% ipython --no-banner

In [1]: import numpy as np

In [2]: from numpy import linalg as LA

In [3]: np.set_printoptions(precision=2, suppress=True, linewidth=160)

In [4]: E = np.loadtxt("sample3.csv", delimiter=",")

In [5]: E
Out[5]: 
array([[ 0.37,  0.  ,  0.93],
       [ 0.  ,  1.  ,  0.  ],
       [-0.93,  0.  ,  0.37]])

In [6]: np.allclose(E, E.T)
Out[6]: False

In [7]: np.sort(np.abs(LA.eigvals(E)))
Out[7]: array([1., 1., 1.])

In [8]: round(float(LA.det(E)), 2)
Out[8]: 1.0

In [9]: (E - E.T) / 2
Out[9]: 
array([[ 0.  ,  0.  ,  0.93],
       [ 0.  ,  0.  ,  0.  ],
       [-0.93,  0.  ,  0.  ]])

In [10]: (E + E.T) / 2
Out[10]: 
array([[0.37, 0.  , 0.  ],
       [0.  , 1.  , 0.  ],
       [0.  , 0.  , 0.37]])

In [11]: np.round(np.trace(E), 2)
Out[11]: np.float64(1.75)

In [12]: LA.matrix_power(E, 4)
Out[12]: 
array([[ 0.03,  0.  , -1.  ],
       [ 0.  ,  1.  ,  0.  ],
       [ 1.  ,  0.  ,  0.03]])

In [13]: E @ E
Out[13]: 
array([[-0.72,  0.  ,  0.69],
       [ 0.  ,  1.  ,  0.  ],
       [-0.69,  0.  , -0.72]])

In [14]: np.sort(LA.eigvals(E).real)
Out[14]: array([0.37, 0.37, 1.  ])

In [15]: np.flatnonzero(LA.matrix_power((E != 0) + (E.T != 0) + np.eye(3), 3)[1])
Out[15]: array([1])
